>>> import numpy as np
>>> import numpy.linalg as la
>>> np.set_printoptions(suppress=True, linewidth=200)
>>> A = np.load("arr.npy")
>>> A
array([[ 103,  -15,    5,  -43,   42,  -71,  -74,   20, -102,  -34,  -26,   13],
       [ -15,   90,   37,  -49,   16,  -15,  -50,   48,   24,   14,   31,  -67],
       [   5,   37,  136,  -66,   35,   -4,   74,  117,   79,    3,  -33,  -75],
       [ -43,  -49,  -66,   96,  -57,  126,  -11, -113,   38,  -36,    8,   88],
       [  42,   16,   35,  -57,  109,  -67,   -1,   45,  -80,   72,   58,   33],
       [ -71,  -15,   -4,  126,  -67,  300,  -53, -131,  150,  -96,    6,  114],
       [ -74,  -50,   74,  -11,   -1,  -53,  256,   88,   91,   88,  -28,  -55],
       [  20,   48,  117, -113,   45, -131,   88,  197,   37,   29,  -89, -178],
       [-102,   24,   79,   38,  -80,  150,   91,   37,  214,  -48,  -68,  -80],
       [ -34,   14,    3,  -36,   72,  -96,   88,   29,  -48,  133,   95,   15],
       [ -26,   31,  -33,    8,   58,    6,  -28,  -89,  -68,   95,  180,  127],
       [  13,  -67,  -75,   88,   33,  114,  -55, -178,  -80,   15,  127,  237]])
>>> def softmax(z):
...     e = np.exp(z - z.max(axis=-1, keepdims=True))
...     return e / e.sum(axis=-1, keepdims=True)
... 
>>> np.round(softmax(10 * A[4]), 1) + 0
array([0., 0., 0., 0., 1., 0., 0., 0., 0., 0., 0., 0.])
>>> softmax(A).sum(axis=1)
array([1., 1., 1., 1., 1., 1., 1., 1., 1., 1., 1., 1.])
>>> np.round(softmax(A[4]), 1) + 0
array([0., 0., 0., 0., 1., 0., 0., 0., 0., 0., 0., 0.])
>>> np.round(softmax(A[4] + -2), 1) + 0
array([0., 0., 0., 0., 1., 0., 0., 0., 0., 0., 0., 0.])
>>> scores = A @ A.T / np.sqrt(12)
>>> softmax(scores)[4] @ A
array([ 42.,  16.,  35., -57., 109., -67.,  -1.,  45., -80.,  72.,  58.,  33.])
>>> softmax(scores).round(6).argmax(axis=1)
array([ 0,  7,  7,  5,  4,  5,  6,  7,  8,  9, 11, 11])
>>> np.round(np.trace(la.pinv(A) @ A), 1)
np.float64(6.0)
>>> np.round(A @ la.pinv(A) @ A, 1)
array([[ 103.,  -15.,    5.,  -43.,   42.,  -71.,  -74.,   20., -102.,  -34.,  -26.,   13.],
       [ -15.,   90.,   37.,  -49.,   16.,  -15.,  -50.,   48.,   24.,   14.,   31.,  -67.],
       [   5.,   37.,  136.,  -66.,   35.,   -4.,   74.,  117.,   79.,    3.,  -33.,  -75.],
       [ -43.,  -49.,  -66.,   96.,  -57.,  126.,  -11., -113.,   38.,  -36.,    8.,   88.],
       [  42.,   16.,   35.,  -57.,  109.,  -67.,   -1.,   45.,  -80.,   72.,   58.,   33.],
       [ -71.,  -15.,   -4.,  126.,  -67.,  300.,  -53., -131.,  150.,  -96.,    6.,  114.],
       [ -74.,  -50.,   74.,  -11.,   -1.,  -53.,  256.,   88.,   91.,   88.,  -28.,  -55.],
       [  20.,   48.,  117., -113.,   45., -131.,   88.,  197.,   37.,   29.,  -89., -178.],
       [-102.,   24.,   79.,   38.,  -80.,  150.,   91.,   37.,  214.,  -48.,  -68.,  -80.],
       [ -34.,   14.,    3.,  -36.,   72.,  -96.,   88.,   29.,  -48.,  133.,   95.,   15.],
       [ -26.,   31.,  -33.,    8.,   58.,    6.,  -28.,  -89.,  -68.,   95.,  180.,  127.],
       [  13.,  -67.,  -75.,   88.,   33.,  114.,  -55., -178.,  -80.,   15.,  127.,  237.]])
>>> np.abs(np.diag(la.qr(A)[1])) > 1e-9
array([ True,  True,  True,  True,  True,  True, False, False, False, False, False, False])
>>> left, sigma, Vt = la.svd(A)
>>> vecs = Vt[:(sigma > 1e-8).sum()]
>>> rng = np.random.default_rng(59122)
>>> x = A[1] + 3 * A[2] + rng.integers(2) * np.eye(12)[1]
>>> x
array([   0.,  201.,  445., -247.,  121.,  -27.,  172.,  399.,  261.,   23.,  -68., -292.])
>>> np.round(la.norm(x - vecs.T @ vecs @ x), 1)
np.float64(0.0)
>>> la.matrix_rank(np.vstack([A, x]))
np.int64(6)
>>> np.round(np.diag(vecs.T @ vecs), 1)
array([0.4, 0.4, 0.6, 0.2, 0.6, 0.7, 0.7, 0.4, 0.4, 0.4, 0.6, 0.5])
>>> th = np.sort(rng.uniform(-2, 2, 42))
>>> feats = np.c_[th, th ** 2, th ** 3] @ np.array([[1, -2, 2, 1, -1, 2, -1, 2, 2, 1, -1],
...     [-1, -1, -1, 2, -2, 2, -2, 2, -1, 1, 0],
...     [1, -2, 2, -2, -1, 2, 2, -1, 1, 2, 2]])
>>> feats.round(1) + 0
array([[-13. ,  14.7, -22.2,  20.1,   1.7, -10.9, -20.1,  10.9, -14.9, -12.7, -12.6],
       [-12.1,  13.6, -20.7,  18.6,   1.5, -10. , -18.6,  10. , -14. , -11.7, -11.5],
       [-11.7,  13.1, -20. ,  17.8,   1.4,  -9.6, -17.8,   9.6, -13.6, -11.2, -10.9],
       [ -8.7,   9.4, -14.8,  12.5,   0.7,  -6.7, -12.5,   6.5, -10.4,  -7.8,  -7.2],
       [ -8.6,   9.3, -14.6,  12.4,   0.6,  -6.6, -12.4,   6.4, -10.3,  -7.7,  -7. ],
       [ -8.6,   9.2, -14.5,  12.3,   0.6,  -6.6, -12.3,   6.3, -10.2,  -7.6,  -7. ],
       [ -8. ,   8.5, -13.5,  11.2,   0.5,  -6. , -11.2,   5.7,  -9.5,  -6.9,  -6.3],
       [ -7.7,   8.2, -13.1,  10.8,   0.5,  -5.8, -10.8,   5.5,  -9.3,  -6.7,  -6. ],
       [ -6.7,   7. , -11.3,   9. ,   0.3,  -4.9,  -9. ,   4.5,  -8.2,  -5.6,  -4.8],
       [ -6.7,   7. , -11.3,   9. ,   0.3,  -4.9,  -9. ,   4.5,  -8.2,  -5.6,  -4.8],
       [ -5.7,   5.9,  -9.6,   7.3,   0.2,  -4. ,  -7.3,   3.5,  -7.1,  -4.5,  -3.7],
       [ -5.4,   5.6,  -9.1,   6.9,   0.1,  -3.8,  -6.9,   3.2,  -6.7,  -4.2,  -3.3],
       [ -4.7,   4.7,  -7.8,   5.6,   0.1,  -3.2,  -5.6,   2.5,  -5.9,  -3.5,  -2.5],
       [ -3.9,   3.9,  -6.4,   4.3,   0. ,  -2.6,  -4.3,   1.7,  -5. ,  -2.7,  -1.8],
       [ -3.6,   3.6,  -6. ,   3.9,   0. ,  -2.4,  -3.9,   1.5,  -4.7,  -2.5,  -1.5],
       [ -2.5,   2.5,  -4.1,   2.2,   0. ,  -1.7,  -2.2,   0.6,  -3.4,  -1.6,  -0.6],
       [ -2.4,   2.4,  -4. ,   2.1,   0. ,  -1.6,  -2.1,   0.5,  -3.3,  -1.5,  -0.5],
       [ -2.3,   2.4,  -3.9,   2. ,   0. ,  -1.6,  -2. ,   0.5,  -3.2,  -1.5,  -0.5],
       [ -2. ,   2. ,  -3.4,   1.6,   0. ,  -1.4,  -1.6,   0.2,  -2.8,  -1.2,  -0.3],
       [ -1.8,   1.9,  -3.1,   1.4,   0. ,  -1.3,  -1.4,   0.1,  -2.6,  -1.1,  -0.2],
       [ -1.1,   1.2,  -1.8,   0.4,   0.1,  -0.9,  -0.4,  -0.3,  -1.6,  -0.6,   0.2],
       [ -0.8,   0.9,  -1.4,   0.2,   0.1,  -0.7,  -0.2,  -0.4,  -1.3,  -0.5,   0.3],
       [ -0.5,   0.7,  -1. ,   0. ,   0.1,  -0.6,   0. ,  -0.4,  -0.9,  -0.3,   0.3],
       [ -0.4,   0.5,  -0.7,  -0.1,   0.1,  -0.4,   0.1,  -0.4,  -0.7,  -0.2,   0.2],
       [ -0.4,   0.5,  -0.6,  -0.1,   0.1,  -0.4,   0.1,  -0.4,  -0.6,  -0.2,   0.2],
       [ -0.1,   0.1,  -0.2,  -0.1,   0.1,  -0.1,   0.1,  -0.1,  -0.2,  -0.1,   0.1],
       [  0.1,  -0.2,   0.2,   0.1,  -0.1,   0.2,  -0.1,   0.2,   0.2,   0.1,  -0.1],
       [  0.1,  -0.3,   0.2,   0.2,  -0.2,   0.3,  -0.2,   0.3,   0.2,   0.1,  -0.1],
       [  0.2,  -0.5,   0.4,   0.3,  -0.3,   0.6,  -0.3,   0.5,   0.4,   0.3,  -0.2],
       [  0.2,  -0.6,   0.4,   0.3,  -0.4,   0.6,  -0.3,   0.6,   0.4,   0.3,  -0.2],
       [  0.5,  -2.1,   1.4,   0.9,  -1.7,   2.5,  -0.9,   1.8,   1.1,   1.5,  -0.1],
       [  0.6,  -2.6,   1.6,   1. ,  -2.1,   3.1,  -1. ,   2.1,   1.3,   1.9,   0. ],
       [  0.6,  -2.9,   1.8,   1. ,  -2.3,   3.4,  -1. ,   2.2,   1.3,   2.1,   0.1],
       [  0.7,  -3.2,   2. ,   1.1,  -2.6,   3.9,  -1.1,   2.4,   1.5,   2.4,   0.2],
       [  0.7,  -3.5,   2.1,   1.1,  -2.8,   4.2,  -1.1,   2.5,   1.5,   2.6,   0.3],
       [  0.7,  -3.7,   2.2,   1.1,  -2.9,   4.4,  -1.1,   2.5,   1.6,   2.8,   0.4],
       [  1. ,  -4.9,   3. ,   1. ,  -3.9,   5.9,  -1. ,   3. ,   2. ,   3.9,   1. ],
       [  1. ,  -5. ,   3. ,   1. ,  -4. ,   6. ,  -1. ,   3. ,   2. ,   4. ,   1. ],
       [  1.1,  -5.4,   3.2,   1. ,  -4.3,   6.5,  -1. ,   3.1,   2.1,   4.4,   1.2],
       [  1.6,  -8. ,   4.9,   0.5,  -6.3,   9.6,  -0.5,   3.7,   2.9,   6.7,   2.7],
       [  3.5, -15.4,   9.8,  -2. , -11.9,  18.2,   2. ,   4.3,   5.2,  13.7,   7.6],
       [  5. , -20.7,  13.6,  -4.4, -15.7,  24.2,   4.4,   4.2,   6.9,  18.8,  11.5]])
>>> z = feats[:, 3] > np.median(feats[:, 3])
>>> f = feats[z].mean(axis=0) - feats[~z].mean(axis=0)
>>> ((feats - feats.mean(axis=0)) @ f > 0).astype(int)
array([1, 1, 1, 1, 1, 1, 1, 1, 1, 1, 1, 1, 1, 1, 1, 0, 0, 0, 0, 0, 0, 0, 0, 0, 0, 0, 0, 0, 0, 0, 0, 0, 0, 0, 0, 0, 0, 0, 0, 0, 0, 0])
>>> round(float((((feats - feats.mean(axis=0)) @ f > 0) == z).mean()), 1)
0.9
>>> np.argsort(-np.abs(f).round(6), kind="stable")
array([ 2,  1,  5,  8,  3,  6,  9,  0, 10,  4,  7])
